% ipython --no-banner

In [1]: import numpy as np

In [2]: np.set_printoptions(precision=2, suppress=True, linewidth=140)

In [3]: J = np.load("arr.npy")

In [4]: J
Out[4]: 
array([[ -4.86, -14.21,  -4.65, -17.28,  -2.77,   7.62,   2.04,  -1.79, -16.02,  -7.03,   6.11,  -3.42],
       [-12.85,  -5.1 ,  -2.06, -24.44,   2.16,  -4.16,   9.81,   3.57, -20.82,  -8.72,  10.57,  -6.03],
       [ -5.3 , -14.14,  -3.82, -17.64,  -3.18,   7.92,   1.76,  -1.32, -16.21,  -6.95,   5.43,  -2.69],
       [  0.46, -21.93, -12.98, -25.86,  -7.8 ,   6.97,  10.41,  10.96, -20.8 , -18.18,  12.8 ,   2.95]])

In [5]: out = J / np.linalg.norm(J, axis=1, keepdims=True)

In [6]: G = out @ out.T

In [7]: round(np.degrees(np.arccos(np.clip(G[2, 1], -1, 1))), 2)
Out[7]: np.float64(34.65)

In [8]: np.argwhere(np.triu(np.abs(G) > 0.95, 1))
Out[8]: array([[0, 2]])

In [9]: G[2]
Out[9]: array([1.  , 0.82, 1.  , 0.89])

In [10]: r0, v = J[3], J[0]

In [11]: round(r0 @ v, 2)
Out[11]: np.float64(1422.08)

In [12]: np.round(r0 @ r0, 2)
Out[12]: np.float64(2591.96)

In [13]: pr = (r0 @ v) / (r0 @ r0) * r0

In [14]: pr
Out[14]: array([  0.25, -12.03,  -7.12, -14.19,  -4.28,   3.82,   5.71,   6.01, -11.41,  -9.97,   7.02,   1.62])

In [15]: round((v - pr) @ r0, 2)
Out[15]: np.float64(0.0)

In [16]: vec = np.array([-2, 0, 0, 3, -3, -1, -3, -1, 3, -3, -3, 1])

In [17]: J @ np.eye(12)[6]
Out[17]: array([ 2.04,  9.81,  1.76, 10.41])

In [18]: J @ (2 * vec)
Out[18]: array([-188.96, -313.96, -182.84, -295.14])

In [19]: (J @ vec).argmax()
Out[19]: np.int64(2)

In [20]: np.linalg.norm(J @ vec) <= np.linalg.norm(J, 2) * np.linalg.norm(vec) + 1e-9
Out[20]: np.True_

In [21]: W0 = np.loadtxt("test18.csv", delimiter=",")

In [22]: W0
Out[22]: 
array([[ -0.4 ,  -0.4 ,  -0.7 ,   0.8 ,   0.  ,  -2.4 ,   1.6 ,   1.1 ,  -2.  ,   0.1 ],
       [ -2.2 ,  -1.4 ,  -0.3 ,   0.4 ,   0.  ,  -0.3 ,  -0.5 ,  -1.1 , -11.02,   0.9 ],
       [  1.2 ,   0.  ,  -0.6 ,   0.1 ,  -0.9 ,  -0.6 ,  -0.4 ,  -0.2 ,   6.01,  -0.1 ],
       [  0.4 ,  -0.3 ,   0.4 ,   1.  ,   0.5 ,   0.3 ,  -0.4 ,  -0.8 ,   1.98,   0.9 ],
       [  1.5 ,  -1.1 ,   1.9 ,  -0.6 ,   0.4 ,  -0.2 ,   1.2 ,   1.  ,   7.5 ,  -1.3 ],
       [ -1.4 ,   0.7 ,   0.  ,  -0.9 ,  -2.6 ,   0.  ,   0.6 ,   1.1 ,  -6.99,  -0.4 ],
       [ -0.7 ,  -0.3 ,   0.5 ,   1.1 ,   0.  ,  -0.6 ,  -0.4 ,  -1.1 ,  -3.55,  -1.6 ],
       [  0.6 ,  -2.  ,   0.9 ,   1.1 ,  -1.6 ,  -0.2 ,  -0.4 ,  -1.3 ,   3.01,  -0.7 ],
       [  0.8 ,   0.1 ,  -0.1 ,   0.3 ,  -0.5 ,  -2.6 ,   1.1 ,   2.2 ,   3.98,   0.  ],
       [ -0.4 ,   0.1 ,   0.2 ,   0.3 ,  -1.  ,   1.  ,   0.5 ,   0.3 ,  -1.96,   1.6 ],
       [ -0.6 ,   0.8 ,   1.2 ,   1.  ,   1.1 ,   0.4 ,  -0.4 ,  -0.8 ,  -2.96,   0.5 ],
       [ -0.7 ,   1.1 ,   1.8 ,  -0.1 ,   0.2 ,  -2.1 ,   0.1 ,   0.1 ,  -3.47,   0.2 ],
       [  2.2 ,  -0.7 ,   0.1 ,  -0.5 ,  -1.9 ,  -1.6 ,  -0.9 ,  -0.2 ,  11.03,   0.8 ],
       [  1.3 ,   0.9 ,  -0.3 ,   0.3 ,  -1.6 ,   0.8 ,   1.2 ,  -0.5 ,   6.48,  -0.4 ],
       [ -2.4 ,   0.4 ,  -0.3 ,  -0.8 ,  -1.3 ,  -0.7 ,   0.1 ,  -0.3 , -12.01,   1.4 ],
       [ -0.6 ,  -0.4 ,   0.  ,   0.8 ,  -0.2 ,   0.1 ,  -0.3 ,  -1.1 ,  -3.  ,   1.2 ]])

In [23]: # column 8 is much longer than the rest

In [24]: vec = np.array([2, -2, 0, 1, -2, -2, 1, 0, 0, -1])

In [25]: a = np.maximum(W0 @ vec, 0)

In [26]: np.round(np.tanh(W0 @ vec), 2) + 0
Out[26]: array([ 1.  , -0.96,  1.  , -0.46,  1.  ,  0.8 ,  0.99,  1.  ,  1.  , -0.95, -1.  ,  0.  ,  1.  ,  1.  , -1.  , -0.72])

In [27]: W0.T @ a
Out[27]: array([ 52.25, -33.3 ,  14.04,  14.07, -52.7 , -62.08,  18.34,  13.98, 261.33, -13.66])

In [28]: a.round(2) + 0
Out[28]: array([ 7.1,  0. ,  5.2,  0. ,  6.7,  1.1,  2.7, 10.2,  9. ,  0. ,  0. ,  0. , 10.6,  4.3,  0. ,  0. ])

In [29]: Uu, sigma, VT = np.linalg.svd(W0)

In [30]: np.argmax(sigma[:-1] / (sigma[1:] + 1e-6)) + 1
Out[30]: np.int64(9)

In [31]: sigma
Out[31]: array([26.05,  5.69,  4.63,  4.39,  3.57,  3.01,  2.59,  2.54,  1.21,  0.01])

In [32]: out = Uu[:, :9] @ np.diag(sigma[:9]) @ VT[:9]

In [33]: np.round(np.abs(W0 - out).max(), 2)
Out[33]: np.float64(0.01)

In [34]: def softmax(z):
    ...:     e = np.exp(z - z.max(axis=-1, keepdims=True))
    ...:     return e / e.sum(axis=-1, keepdims=True)
    ...: 

In [35]: softmax(W0).sum(axis=1)
Out[35]: array([1., 1., 1., 1., 1., 1., 1., 1., 1., 1., 1., 1., 1., 1., 1., 1.])

In [36]: np.round(softmax(10 * W0[8]), 2) + 0
Out[36]: array([0., 0., 0., 0., 0., 0., 0., 0., 1., 0.])

In [37]: np.round(softmax(W0[8] + 2), 2) + 0
Out[37]: array([0.03, 0.02, 0.01, 0.02, 0.01, 0.  , 0.04, 0.12, 0.73, 0.01])

In [38]: S = W0 @ W0.T / np.sqrt(10)

In [39]: softmax(S)[8] @ W0
Out[39]: array([ 2.19, -0.7 ,  0.12, -0.5 , -1.87, -1.59, -0.87, -0.18, 10.98,  0.78])

In [40]: softmax(S).round(6).argmax(axis=1)
Out[40]: array([14, 14, 12, 12, 12, 14, 14, 12, 12, 14, 14, 14, 12, 12, 14, 14])

In [41]: m1 = np.load("data.npy")

In [42]: m1
Out[42]: 
array([[-1., -2.,  0.,  0., -2.,  0.,  0., -2.,  0., -2.,  0.],
       [-2., -1.,  0.,  0., -2.,  0.,  0., -2.,  0., -2.,  0.],
       [ 0.,  0., -1., -2.,  0.,  0.,  0.,  0.,  0.,  0., -2.],
       [ 0.,  0., -2., -1.,  0.,  0.,  0.,  0.,  0.,  0., -2.],
       [-2., -2.,  0.,  0., -1.,  0.,  0., -2.,  0., -2.,  0.],
       [ 0.,  0.,  0.,  0.,  0., -1., -2.,  0., -2.,  0.,  0.],
       [ 0.,  0.,  0.,  0.,  0., -2., -1.,  0., -2.,  0.,  0.],
       [-2., -2.,  0.,  0., -2.,  0.,  0., -1.,  0., -2.,  0.],
       [ 0.,  0.,  0.,  0.,  0., -2., -2.,  0., -1.,  0.,  0.],
       [-2., -2.,  0.,  0., -2.,  0.,  0., -2.,  0., -1.,  0.],
       [ 0.,  0., -2., -2.,  0.,  0.,  0.,  0.,  0.,  0., -1.]])

In [43]: G = W0.T @ W0

In [44]: np.allclose(G, G.T)
Out[44]: True

In [45]: np.round(np.linalg.eigvalsh(G)[::-1], 2) + 0
Out[45]: array([678.35,  32.39,  21.43,  19.25,  12.78,   9.05,   6.69,   6.47,   1.47,   0.  ])

In [46]: np.diag(G)
Out[46]: array([ 25.96,  11.49,  10.69,   8.21,  20.94,  22.77,   9.23,  15.38, 649.63,  13.59])

In [47]: (W0 @ W0.T).shape
Out[47]: (16, 16)

In [48]: np.round(np.trace(G), 2), round(float((W0 ** 2).sum()), 2)
Out[48]: (np.float64(787.89), 787.89)

In [49]: out = m1[0, 0] * m1[1:] - np.outer(m1[1:, 0], m1[0])

In [50]: out
Out[50]: 
array([[ 0., -3.,  0.,  0., -2.,  0.,  0., -2.,  0., -2.,  0.],
       [ 0.,  0.,  1.,  2.,  0., -0., -0.,  0., -0.,  0.,  2.],
       [ 0.,  0.,  2.,  1.,  0., -0., -0.,  0., -0.,  0.,  2.],
       [ 0., -2.,  0.,  0., -3.,  0.,  0., -2.,  0., -2.,  0.],
       [ 0.,  0., -0., -0.,  0.,  1.,  2.,  0.,  2.,  0., -0.],
       [ 0.,  0., -0., -0.,  0.,  2.,  1.,  0.,  2.,  0., -0.],
       [ 0., -2.,  0.,  0., -2.,  0.,  0., -3.,  0., -2.,  0.],
       [ 0.,  0., -0., -0.,  0.,  2.,  2.,  0.,  1.,  0., -0.],
       [ 0., -2.,  0.,  0., -2.,  0.,  0., -2.,  0., -3.,  0.],
       [ 0.,  0.,  2.,  2.,  0., -0., -0.,  0., -0.,  0.,  1.]])

In [51]: np.flatnonzero(~out.round(6).any(axis=1))
Out[51]: array([], dtype=int64)

In [52]: np.linalg.matrix_rank(out), np.linalg.matrix_rank(m1)
Out[52]: (np.int64(10), np.int64(11))

In [53]: m1[:, 0] / m1[0, 0]
Out[53]: array([ 1.,  2., -0., -0.,  2., -0., -0.,  2., -0.,  2., -0.])

In [54]: feats = np.loadtxt("case5.csv", delimiter=",")

In [55]: feats
Out[55]: 
array([[-1.32, -0.26, -2.52,  0.24,  0.04, -0.18, -1.04, -0.2 ,  1.02],
       [-0.1 ,  0.14,  0.26, -0.32, -0.26,  0.86, -0.06, -0.56,  1.12],
       [ 2.04,  0.68,  4.68, -0.96, -0.52,  1.8 ,  1.64, -0.64,  0.24],
       [-1.03, -0.36, -2.41,  0.52,  0.29, -1.  , -0.83,  0.38, -0.23],
       [-1.44, -0.67, -3.84,  1.08,  0.68, -2.31, -1.18,  1.1 , -1.41],
       [-1.55, -0.72, -4.13,  1.16,  0.73, -2.48, -1.27,  1.18, -1.51],
       [-0.57, -0.29, -1.59,  0.48,  0.31, -1.05, -0.47,  0.52, -0.72],
       [-1.02, -0.17, -1.86,  0.12, -0.02,  0.03, -0.8 , -0.26,  0.99]])

In [56]: Uu, sigma, VT = np.linalg.svd(feats)

In [57]: vecs = VT[:(sigma > 1e-8).sum()]

In [58]: rng = np.random.default_rng(93706)

In [59]: vec = feats[2] + -2 * feats[1] + rng.integers(2) * np.eye(9)[4]

In [60]: vec
Out[60]: array([ 2.24,  0.4 ,  4.16, -0.32,  0.  ,  0.08,  1.76,  0.48, -2.  ])

In [61]: np.round(vecs.T @ vecs, 2) + 0
Out[61]: 
array([[ 0.17,  0.03,  0.31, -0.03,  0.  ,  0.01,  0.13,  0.03, -0.14],
       [ 0.03,  0.02,  0.09, -0.03, -0.02,  0.06,  0.03, -0.03,  0.04],
       [ 0.31,  0.09,  0.67, -0.11, -0.05,  0.17,  0.25, -0.03, -0.09],
       [-0.03, -0.03, -0.11,  0.05,  0.03, -0.12, -0.02,  0.07, -0.12],
       [ 0.  , -0.02, -0.05,  0.03,  0.03, -0.09,  0.  ,  0.06, -0.11],
       [ 0.01,  0.06,  0.17, -0.12, -0.09,  0.3 ,  0.02, -0.18,  0.35],
       [ 0.13,  0.03,  0.25, -0.02,  0.  ,  0.02,  0.1 ,  0.02, -0.11],
       [ 0.03, -0.03, -0.03,  0.07,  0.06, -0.18,  0.02,  0.12, -0.25],
       [-0.14,  0.04, -0.09, -0.12, -0.11,  0.35, -0.11, -0.25,  0.55]])

In [62]: np.linalg.matrix_rank(np.vstack([feats, vec]))
Out[62]: np.int64(2)

In [63]: Uu, sigma, VT = np.linalg.svd(feats)

In [64]: np.argmax(sigma[:-1] / (sigma[1:] + 1e-6)) + 1
Out[64]: np.int64(2)

In [65]: out = Uu[:, :2] @ np.diag(sigma[:2]) @ VT[:2]

In [66]: round(np.linalg.norm(feats - out) / np.linalg.norm(feats), 2)
Out[66]: np.float64(0.0)

In [67]: np.argsort(-np.linalg.norm(feats, axis=0).round(6), kind="stable")[:3]
Out[67]: array([2, 5, 0])

In [68]: round(float(np.linalg.norm(feats, 2) / np.linalg.norm(feats)), 2)
Out[68]: 0.96

In [69]: np.linalg.cond(feats) > 100
Out[69]: np.True_

In [70]: np.linalg.matrix_rank(feats, rtol=0.1)
Out[70]: np.int64(2)

In [71]: [round(float(x), 2) for x in np.linalg.svd(J, compute_uv=False)[:3]]
Out[71]: [74.01, 20.94, 14.48]

In [72]: np.round(np.linalg.norm(J, 2) / np.linalg.norm(J), 2)
Out[72]: np.float64(0.95)

In [73]: np.argsort(-np.linalg.norm(J, axis=0).round(6), kind="stable")[:3]
Out[73]: array([3, 8, 1])

In [74]: M = np.load("m.npy")

In [75]: M
Out[75]: 
array([[-1.99, -2.  ,  2.96,  0.  ,  3.03],
       [-1.98, -2.  ,  3.03, -0.01,  2.99],
       [-1.99, -2.03,  3.02, -0.02,  2.99],
       [-2.01, -2.01,  3.  , -0.02,  2.99],
       [-2.02, -1.97,  3.02,  0.02,  3.01],
       [-1.97, -1.98,  3.02, -0.01,  2.98],
       [-2.02, -2.  ,  3.01, -0.01,  3.  ],
       [-1.97, -1.98,  2.99,  0.03,  3.06],
       [-1.99, -1.99,  2.98,  0.  ,  3.  ],
       [-1.95, -1.99,  3.  ,  0.01,  3.01],
       [-1.97, -1.98,  2.99, -0.04,  2.97],
       [-2.01, -2.02,  2.98,  0.01,  3.03],
       [-2.01, -1.96,  2.98,  0.02,  3.  ],
       [-1.99, -1.99,  2.98, -0.03,  2.99],
       [-1.97, -2.03,  3.03,  0.  ,  2.98],
       [-1.97, -2.02,  3.01, -0.01,  3.01],
       [-2.03, -1.99,  3.  ,  0.02,  3.03],
       [-1.98, -2.03,  2.98, -0.02,  2.98],
       [ 2.99,  2.  ,  0.98,  2.99,  1.  ],
       [ 2.99,  2.  ,  0.99,  3.02,  1.01],
       [ 3.02,  2.02,  1.  ,  2.99,  1.01],
       [ 3.  ,  2.02,  1.02,  2.98,  1.03],
       [ 2.98,  2.01,  0.98,  2.98,  0.99],
       [ 3.01,  2.  ,  1.  ,  2.99,  1.02],
       [ 2.96,  2.05,  1.03,  2.97,  0.97],
       [ 3.01,  1.97,  1.01,  2.99,  1.02],
       [ 2.97,  1.98,  1.  ,  3.  ,  1.02],
       [ 3.  ,  1.96,  1.  ,  2.98,  0.98],
       [ 2.99,  2.03,  1.02,  3.  ,  1.  ],
       [ 3.  ,  2.01,  0.98,  3.03,  1.01],
       [ 2.98,  2.01,  1.  ,  3.  ,  0.99],
       [ 2.99,  2.02,  1.03,  3.02,  1.  ],
       [ 2.97,  2.01,  0.99,  2.99,  1.02],
       [ 2.99,  2.02,  1.03,  2.99,  1.01],
       [ 3.01,  2.  ,  0.99,  3.  ,  1.04],
       [ 3.  ,  2.  ,  0.97,  3.  ,  1.  ]])

In [76]: out = np.c_[M[:, :3] @ np.array([[0, 1, -4], [-2, 4, 5], [-5, 0, -2]]), np.array([-3, 5, 0, 4, -3, 2, 4, -4, 3, -5, 4, 5, 3, 5, 0, -2, -1, 0, -3, -5, 0, 0, -3, 4, -5, -3, 3, -3, 1, 0, 1, 4, 4, -3, -4, 0])]

In [77]: out
Out[77]: 
array([[-10.8 ,  -9.99,  -7.96,  -3.  ],
       [-11.15,  -9.98,  -8.14,   5.  ],
       [-11.04, -10.11,  -8.23,   0.  ],
       [-10.98, -10.05,  -8.01,   4.  ],
       [-11.16,  -9.9 ,  -7.81,  -3.  ],
       [-11.14,  -9.89,  -8.06,   2.  ],
       [-11.05, -10.02,  -7.94,   4.  ],
       [-10.99,  -9.89,  -8.  ,  -4.  ],
       [-10.92,  -9.95,  -7.95,   3.  ],
       [-11.02,  -9.91,  -8.15,  -5.  ],
       [-10.99,  -9.89,  -8.  ,   4.  ],
       [-10.86, -10.09,  -8.02,   5.  ],
       [-10.98,  -9.85,  -7.72,   3.  ],
       [-10.92,  -9.95,  -7.95,   5.  ],
       [-11.09, -10.09,  -8.33,   0.  ],
       [-11.01, -10.05,  -8.24,  -2.  ],
       [-11.02,  -9.99,  -7.83,  -1.  ],
       [-10.84, -10.1 ,  -8.19,   0.  ],
       [ -8.9 ,  10.99,  -3.92,  -3.  ],
       [ -8.95,  10.99,  -3.94,  -5.  ],
       [ -9.04,  11.1 ,  -3.98,   0.  ],
       [ -9.14,  11.08,  -3.94,   0.  ],
       [ -8.92,  11.02,  -3.83,  -3.  ],
       [ -9.  ,  11.01,  -4.04,   4.  ],
       [ -9.25,  11.16,  -3.65,  -5.  ],
       [ -8.99,  10.89,  -4.21,  -3.  ],
       [ -8.96,  10.89,  -3.98,   3.  ],
       [ -8.92,  10.84,  -4.2 ,  -3.  ],
       [ -9.16,  11.11,  -3.85,   1.  ],
       [ -8.92,  11.04,  -3.91,   0.  ],
       [ -9.02,  11.02,  -3.87,   1.  ],
       [ -9.19,  11.07,  -3.92,   4.  ],
       [ -8.97,  11.01,  -3.81,   4.  ],
       [ -9.19,  11.07,  -3.92,  -3.  ],
       [ -8.95,  11.01,  -4.02,  -4.  ],
       [ -8.85,  11.  ,  -3.94,   0.  ]])

In [78]: np.linalg.matrix_rank(out)
Out[78]: np.int64(4)

In [79]: np.linalg.norm(np.linalg.qr(M)[0].T @ out, axis=0) ** 2 / ((out ** 2).sum(axis=0) + 1e-12)
Out[79]: array([1.  , 1.  , 1.  , 0.09])

In [80]: np.round(np.linalg.norm(out - M @ np.linalg.lstsq(M, out)[0], axis=0), 2) + 0
Out[80]: array([ 0. ,  0. ,  0. , 18.6])
